>>> import numpy as np
>>> import numpy.linalg as la
>>> np.set_printoptions(precision=2, suppress=True, linewidth=200, sign=" ")
>>> rd = lambda a: np.round(a, 2) + 0
>>> basis = 10 * np.array([[0.2, 0.8, 1.2], [-0.7, 0.7, -0.7], [1.3, -0.1, -0.3]])
>>> rng = np.random.default_rng(626)
>>> lab = rng.integers(0, 3, 20)
>>> A = basis[lab] + rng.normal(size=(20, 3))
>>> rd(A)
array([[11.66,  0.23, -2.63],
       [-5.72,  7.5 , -7.21],
       [ 2.01,  8.52, 12.43],
       [13.88, -3.1 , -2.82],
       [-6.15,  6.42, -7.41],
       [ 2.12,  7.55, 10.86],
       [12.37,  0.02, -2.65],
       [13.54, -0.41, -2.57],
       [ 2.31,  7.05, 12.16],
       [ 1.84,  6.87, 13.32],
       [-7.96,  4.81, -3.49],
       [-6.42,  6.64, -6.31],
       [-7.02,  6.82, -8.94],
       [-6.48,  7.47, -6.53],
       [13.59, -1.5 , -3.4 ],
       [ 2.29,  7.06, 11.46],
       [ 0.65,  8.77, 13.29],
       [-5.66,  8.17, -7.06],
       [13.54, -1.47, -2.41],
       [ 1.95,  6.86, 11.72]])
>>> M2 = np.c_[A[:, :1] @ np.array([[1]]), np.array([3, 2, 2, 3, 1, 0, 0, 1, 3, 0, 2, 2, 2, 2, 3, 0, 2, 0, 3, 0])]
>>> rd(M2)
array([[11.66,  3.  ],
       [-5.72,  2.  ],
       [ 2.01,  2.  ],
       [13.88,  3.  ],
       [-6.15,  1.  ],
       [ 2.12,  0.  ],
       [12.37,  0.  ],
       [13.54,  1.  ],
       [ 2.31,  3.  ],
       [ 1.84,  0.  ],
       [-7.96,  2.  ],
       [-6.42,  2.  ],
       [-7.02,  2.  ],
       [-6.48,  2.  ],
       [13.59,  3.  ],
       [ 2.29,  0.  ],
       [ 0.65,  2.  ],
       [-5.66,  0.  ],
       [13.54,  3.  ],
       [ 1.95,  0.  ]])
>>> la.matrix_rank(M2)
np.int64(2)
>>> rd(la.lstsq(A, M2[:, 0])[0])
array([ 1.,  0.,  0.])
>>> rd(la.norm(M2 - A @ la.lstsq(A, M2)[0], axis=0))
array([ 0.  ,  5.28])
>>> rd(la.norm(la.qr(A)[0].T @ M2, axis=0) ** 2 / ((M2 ** 2).sum(axis=0) + 1e-12))
array([ 1.  ,  0.63])
>>> lab = rng.permutation(3)
>>> M2 = A[:, lab] * rng.choice([-1, 1], 3)
>>> rd(M2)
array([[  2.63,   0.23, -11.66],
       [  7.21,   7.5 ,   5.72],
       [-12.43,   8.52,  -2.01],
       [  2.82,  -3.1 , -13.88],
       [  7.41,   6.42,   6.15],
       [-10.86,   7.55,  -2.12],
       [  2.65,   0.02, -12.37],
       [  2.57,  -0.41, -13.54],
       [-12.16,   7.05,  -2.31],
       [-13.32,   6.87,  -1.84],
       [  3.49,   4.81,   7.96],
       [  6.31,   6.64,   6.42],
       [  8.94,   6.82,   7.02],
       [  6.53,   7.47,   6.48],
       [  3.4 ,  -1.5 , -13.59],
       [-11.46,   7.06,  -2.29],
       [-13.29,   8.77,  -0.65],
       [  7.06,   8.17,   5.66],
       [  2.41,  -1.47, -13.54],
       [-11.72,   6.86,  -1.95]])
>>> left, _, vt = la.svd(A.T @ M2)
>>> lab
array([ 2,  1,  0])
>>> rd(left @ vt)
array([[ 0.,  0., -1.],
       [ 0.,  1.,  0.],
       [-1.,  0.,  0.]])
>>> left, sv = la.svd(M2)
Traceback (most recent call last):
  File "<python-input-21>", line 1, in <module>
    left, sv = la.svd(M2)
    ^^^^^^^^
ValueError: too many values to unpack (expected 2)
>>> left, sv, vt = la.svd(M2, full_matrices=False)
>>> rd(sv)
array([ 40.49,  37.76,  21.48])
>>> (sv > 1e-8).sum()
np.int64(3)
>>> rd(sv / sv[0])
array([ 1.  ,  0.93,  0.53])
>>> rd(vt @ vt.T)
array([[ 1.,  0.,  0.],
       [ 0.,  1.,  0.],
       [ 0.,  0.,  1.]])
>>> rd(left.T @ left)
array([[ 1.,  0.,  0.],
       [ 0.,  1.,  0.],
       [ 0.,  0.,  1.]])
>>> rd(np.sqrt((sv ** 2).sum())), rd(la.norm(M2))
(np.float64(59.38), np.float64(59.38))
>>> rd(np.cumsum(sv ** 2) / np.sum(sv ** 2))
array([ 0.46,  0.87,  1.  ])
>>> left.shape, sv.shape, vt.shape
((20, 3), (3,), (3, 3))
>>> Ac = A - A.mean(axis=1)
Traceback (most recent call last):
  File "<python-input-31>", line 1, in <module>
    Ac = A - A.mean(axis=1)
         ~~^~~~~~~~~~~~~~~~
ValueError: operands could not be broadcast together with shapes (20,3) (20,) 
>>> Ac = A - A.mean(axis=0)
>>> left, sv, vt = la.svd(Ac, full_matrices=False)
>>> rd((sv ** 2).sum() ** 2 / (sv ** 4).sum())
np.float64(2.02)
>>> rd(sv)
array([ 39.34,  37.2 ,   4.36])
>>> np.searchsorted(np.cumsum(sv ** 2) / (sv ** 2).sum(), 0.9) + 1
np.int64(2)
>>> np.abs(vt[0]).argmax()
np.int64(0)
>>> M2 = np.array([[1, 1], [1, -1]])
>>> feats = np.kron(M2, np.kron(M2, M2))[rng.permutation(8)][:3]
>>> feats
array([[ 1, -1,  1, -1,  1, -1,  1, -1],
       [ 1, -1, -1,  1,  1, -1, -1,  1],
       [ 1,  1,  1,  1,  1,  1,  1,  1]])
>>> left, sv = la.svd(feats)
Traceback (most recent call last):
  File "<python-input-41>", line 1, in <module>
    left, sv = la.svd(feats)
    ^^^^^^^^
ValueError: too many values to unpack (expected 2)
>>> left, sv, vt = la.svd(feats, full_matrices=False)
>>> rd(left.T @ feats @ vt.T)
array([[ 2.83,  0.  ,  0.  ],
       [ 0.  ,  2.83,  0.  ],
       [ 0.  ,  0.  ,  2.83]])
>>> rd(vt @ vt.T)
array([[ 1.,  0.,  0.],
       [ 0.,  1.,  0.],
       [ 0.,  0.,  1.]])
>>> rd(sv)
array([ 2.83,  2.83,  2.83])
>>> left.shape, sv.shape, vt.shape
((3, 3), (3,), (3, 8))
>>> rd(np.cumsum(sv ** 2) / np.sum(sv ** 2))
array([ 0.33,  0.67,  1.  ])
>>> rd(np.sqrt((sv ** 2).sum())), rd(la.norm(feats))
(np.float64(4.9), np.float64(4.9))
